% ipython --no-banner

In [1]: import numpy as np

In [2]: np.set_printoptions(precision=2, suppress=True, linewidth=160, sign=" ")

In [3]: F = np.loadtxt("arr.csv", delimiter=",")

In [4]: print(F)
[[-16.45   8.87   3.88  -0.28   2.17  -5.49   0.72]
 [  1.63 -14.5    4.02  -8.18   3.68   8.67  -3.92]
 [-12.14  -7.61   7.43  -8.73   5.64   4.39  -3.47]
 [ 15.63 -10.13  -3.13  -0.77  -1.57   6.24  -1.16]
 [  2.15  13.61  -5.28   8.94  -4.5   -8.09   4.08]
 [ 16.75  -8.29  -4.19   0.73  -2.42   5.15  -0.52]
 [ 16.06   2.35  -7.34   6.9   -5.26  -1.2    2.41]
 [  5.89  12.07  -6.31   9.29  -5.13  -7.12   4.05]
 [ -4.85  14.74  -2.77   7.22  -2.82  -8.85   3.64]
 [-17.15   0.36   6.91  -5.64   4.8   -0.43  -1.76]
 [-16.93  -0.33   7.04  -5.98   4.93  -0.01  -1.93]
 [-11.23  13.47   0.25   4.28  -0.64  -8.17   2.59]
 [  4.44  12.75  -5.94   9.2   -4.91  -7.55   4.09]
 [  9.25 -14.17   0.78  -5.37   1.4    8.56  -3.  ]
 [ -2.81 -13.39   5.48  -9.03   4.63   7.95  -4.09]
 [ -0.21  14.24  -4.51   8.51  -4.01  -8.5    4.  ]
 [ 10.15   9.36  -7.18   9.11  -5.57  -5.46   3.75]
 [ 16.     2.47  -7.36   6.95  -5.28  -1.27   2.44]
 [-15.75   9.97   3.24   0.63   1.65  -6.14   1.11]
 [  7.73 -14.5    1.51  -6.09   1.93   8.74  -3.26]
 [-17.62   5.12   5.57  -2.94   3.57  -3.27  -0.47]
 [-14.41  -5.01   7.53  -7.94   5.55   2.81  -2.98]
 [-17.08   7.5    4.58  -1.32   2.74  -4.68   0.26]
 [ -6.27  14.68  -2.17   6.7   -2.4   -8.83   3.47]
 [-17.68   3.71   6.05  -3.8    3.99  -2.43  -0.87]
 [  1.68 -14.51   4.    -8.17   3.66   8.67  -3.92]
 [ 17.25  -6.96  -4.82   1.7   -2.94   4.37  -0.09]
 [  1.01 -14.4    4.24  -8.33   3.83   8.6   -3.96]
 [-17.67   4.56   5.77  -3.29   3.74  -2.94  -0.63]
 [-12.06  13.08   0.72   3.76  -0.29  -7.95   2.39]
 [-17.56   2.23   6.48  -4.65   4.38  -1.55  -1.28]
 [ 17.63  -2.83  -6.31   4.31  -4.23   1.91   1.12]]

In [5]: print(np.abs(np.diag(np.linalg.qr(F)[1])) > 1e-9)
[ True  True False False False False False]

In [6]: r0, r1 = F[15], F[30]

In [7]: print(round(r0 @ r0, 2))
400.0

In [8]: pr = (r0 @ r1) / (r0 @ r0) * r0

In [9]: print(r1 - pr)
[-17.58   3.76   5.99  -3.74   3.95  -2.46  -0.85]

In [10]: print((r1 - pr) @ r0)
0.0

In [11]: z = F[:, 5] > np.median(F[:, 5])

In [12]: r0 = F[z].mean(axis=0) - F[~z].mean(axis=0)

In [13]: print(r0)
[ 11.81 -17.59   0.84  -6.56   1.65  10.63  -3.69]

In [14]: print(z.astype(int))
[ 0  1  1  1  0  1  1  0  0  1  1  0  0  1  1  0  0  1  0  1  0  1  0  0  0  1  1  1  0  0  0  1]

In [15]: print(np.round((((F - F.mean(axis=0)) @ r0 > 0) == z).mean(), 2))
0.94

In [16]: print([round(float(x), 2) for x in np.linalg.svd(F, compute_uv=False)[:3]])
[83.28, 76.58, 0.0]

In [17]: print(round(float(np.linalg.norm(F, 2) / np.linalg.norm(F)), 2))
0.74

In [18]: Xs = F - F.mean(axis=0)

In [19]: left, sig, VT = np.linalg.svd(Xs, full_matrices=False)

In [20]: print(np.searchsorted(np.cumsum(sig ** 2) / (sig ** 2).sum(), 0.9) + 1)
2

In [21]: print(np.round(Xs.mean(axis=0), 2) + 0)
[ 0.  0.  0.  0.  0.  0.  0.]

In [22]: print(round(float((sig ** 2).sum() ** 2 / (sig ** 4).sum()), 2))
1.99

In [23]: print(np.round(sig ** 2 / (sig ** 2).sum(), 2) + 0)
[ 0.53  0.47  0.    0.    0.    0.    0.  ]

In [24]: print(np.linalg.matrix_rank(Xs))
2

In [25]: M = np.array([[0, 0, 0, 0, 0, 7, 0],
    ...:     [0, 0, 0, 8, 0, 0, 0],
    ...:     [0, 0, 0, 0, 3, 0, 0],
    ...:     [0, -7, 0, 0, 0, 0, 0],
    ...:     [0, 0, 0, 0, 0, 0, 3],
    ...:     [2, 0, 0, 0, 0, 0, 0],
    ...:     [0, 0, -6, 0, 0, 0, 0]])

In [26]: # 3 groups of indices that never mix

In [27]: rng = np.random.default_rng(572860)

In [28]: z = rng.permutation(7)

In [29]: print(z)
[ 3  1  2  5  6  0  4]

In [30]: out = M[z][:, z]

In [31]: print(np.sort(np.abs(np.linalg.eigvals(out))))
[ 3.74  3.74  3.78  3.78  3.78  7.48  7.48]

In [32]: print(np.linalg.norm(M, axis=0))
[ 2.  7.  6.  8.  3.  7.  3.]

In [33]: print(np.linalg.pinv(M))
[[ 0.    0.    0.    0.    0.    0.5   0.  ]
 [ 0.    0.    0.   -0.14  0.    0.    0.  ]
 [ 0.    0.    0.    0.    0.    0.   -0.17]
 [ 0.    0.12  0.    0.    0.    0.    0.  ]
 [ 0.    0.    0.33  0.    0.    0.    0.  ]
 [ 0.14  0.    0.    0.    0.    0.    0.  ]
 [ 0.    0.    0.    0.    0.33  0.    0.  ]]

In [34]: print(M.T @ M)
[[  4   0   0   0   0   0   0]
 [  0  49   0   0   0   0   0]
 [  0   0  36   0   0   0   0]
 [  0   0   0  64   0   0   0]
 [  0   0   0   0   9   0   0]
 [  0   0   0   0   0  49   0]
 [  0   0   0   0   0   0   9]]

In [35]: print(np.linalg.svd(M, compute_uv=False))
[ 8.  7.  7.  6.  3.  3.  2.]

In [36]: print(M[:, 5] @ M[:, 2])
0

In [37]: assert M == M.T
ValueError: The truth value of an array with more than one element is ambiguous. Use a.any() or a.all()


In [38]: print(np.linalg.matrix_power(M, 3))
[[   0    0    0    0    0   98    0]
 [   0    0    0 -448    0    0    0]
 [   0    0  -54    0    0    0    0]
 [   0  392    0    0    0    0    0]
 [   0    0    0    0  -54    0    0]
 [  28    0    0    0    0    0    0]
 [   0    0    0    0    0    0  -54]]

In [39]: print(np.allclose(M, M.T))
False

In [40]: print(np.round(np.abs(np.linalg.eigvals(M)).max(), 2))
7.48

In [41]: print(np.sort(np.abs(np.linalg.eigvals(M))))
[ 3.74  3.74  3.78  3.78  3.78  7.48  7.48]

In [42]: print(np.allclose(M @ M.T, M.T @ M))
False

In [43]: print(np.trace(M))
0

In [44]: print(M @ M)
[[ 14   0   0   0   0   0   0]
 [  0 -56   0   0   0   0   0]
 [  0   0   0   0   0   0   9]
 [  0   0   0 -56   0   0   0]
 [  0   0 -18   0   0   0   0]
 [  0   0   0   0   0  14   0]
 [  0   0   0   0 -18   0   0]]

In [45]: rk = np.linalg.matrix_rank(F)

In [46]: print(rk)
2

In [47]: ns = np.linalg.svd(F)[2][rk:].T

In [48]: print(np.linalg.matrix_rank(F.T @ F), np.linalg.matrix_rank(F @ F.T))
2 2

In [49]: print([int(np.linalg.matrix_rank(F[:i])) for i in range(1, len(F) + 1)])
[1, 2, 2, 2, 2, 2, 2, 2, 2, 2, 2, 2, 2, 2, 2, 2, 2, 2, 2, 2, 2, 2, 2, 2, 2, 2, 2, 2, 2, 2, 2, 2]

In [50]: print([int(np.linalg.matrix_rank(F[:, :j + 1])) for j in range(7)])
[1, 2, 2, 2, 2, 2, 2]

In [51]: print([int(np.linalg.matrix_rank(np.delete(F, i, axis=0))) for i in range(32)])
[2, 2, 2, 2, 2, 2, 2, 2, 2, 2, 2, 2, 2, 2, 2, 2, 2, 2, 2, 2, 2, 2, 2, 2, 2, 2, 2, 2, 2, 2, 2, 2]

In [52]: q, V = np.linalg.qr(M[:, :4])[0], np.linalg.qr(M[:, 4:])[0]

In [53]: sig = np.linalg.svd(q.T @ V, compute_uv=False)

In [54]: print(sig)
[ 0.  0.  0.]

In [55]: print((sig > 0.9).sum())
0

In [56]: E = np.load("dump.npy")

In [57]: print(E)
[[ 0 -7  0  0  0  0  0]
 [ 0  0 -8  0  0  0  0]
 [ 0  0  0  0  0  0 -9]
 [ 0  0  0  0  0 -1  0]
 [ 0  0  0  1  0  0  0]
 [ 0  0  0  0  7  0  0]
 [-2  0  0  0  0  0  0]]

In [58]: # splits into 2 blocks

In [59]: print(np.linalg.norm(E, axis=0))
[ 2.  7.  8.  1.  7.  1.  9.]

In [60]: print(E[:, 6] @ E[:, 0])
0

In [61]: print(E.T @ E)
[[  4   0   0   0   0   0   0]
 [  0  49   0   0   0   0   0]
 [  0   0  64   0   0   0   0]
 [  0   0   0   1   0   0   0]
 [  0   0   0   0  49   0   0]
 [  0   0   0   0   0   1   0]
 [  0   0   0   0   0   0  81]]

In [62]: arr = np.load("case5.npy")

In [63]: print(arr)
[[ 0  2  1  3  2  0]
 [ 2  0  2  1  3  2]
 [ 1  2  0  2  1  3]
 [ 3  1  2  0  2  1]
 [ 2  3  1  2  0  2]
 [ 0  2  3  1  2  0]]

In [64]: # symmetric

In [65]: r0 = np.array([-9, 7, -4, 6, 0, -9])

In [66]: out = arr + np.outer(r0, np.eye(6)[5])

In [67]: print(round(float(np.linalg.det(out) / np.linalg.det(arr)), 2), np.round(1 + np.linalg.solve(arr, r0)[5], 2))
1.65 1.65

In [68]: mat = np.load("data.npy")

In [69]: print(mat)
[[-2 -2 -2 -2]
 [-2 -4 -4 -4]
 [-2 -4 -6 -6]
 [-2 -4 -6 -8]]

In [70]: # symmetric, so the eigenvalues are real

In [71]: vals, V = np.linalg.eigh(mat)

In [72]: print((vals > 1e-8).sum(), (vals < -1e-8).sum())
0 4

In [73]: print(np.linalg.eigvalsh(mat @ mat))
[   0.32    0.73    4.    274.95]

In [74]: print(V @ np.diag(vals) @ V.T)
[[-2. -2. -2. -2.]
 [-2. -4. -4. -4.]
 [-2. -4. -6. -6.]
 [-2. -4. -6. -8.]]

In [75]: print(np.unique(vals.round(6) + 0, return_counts=True)[1])
[ 1  1  1  1]
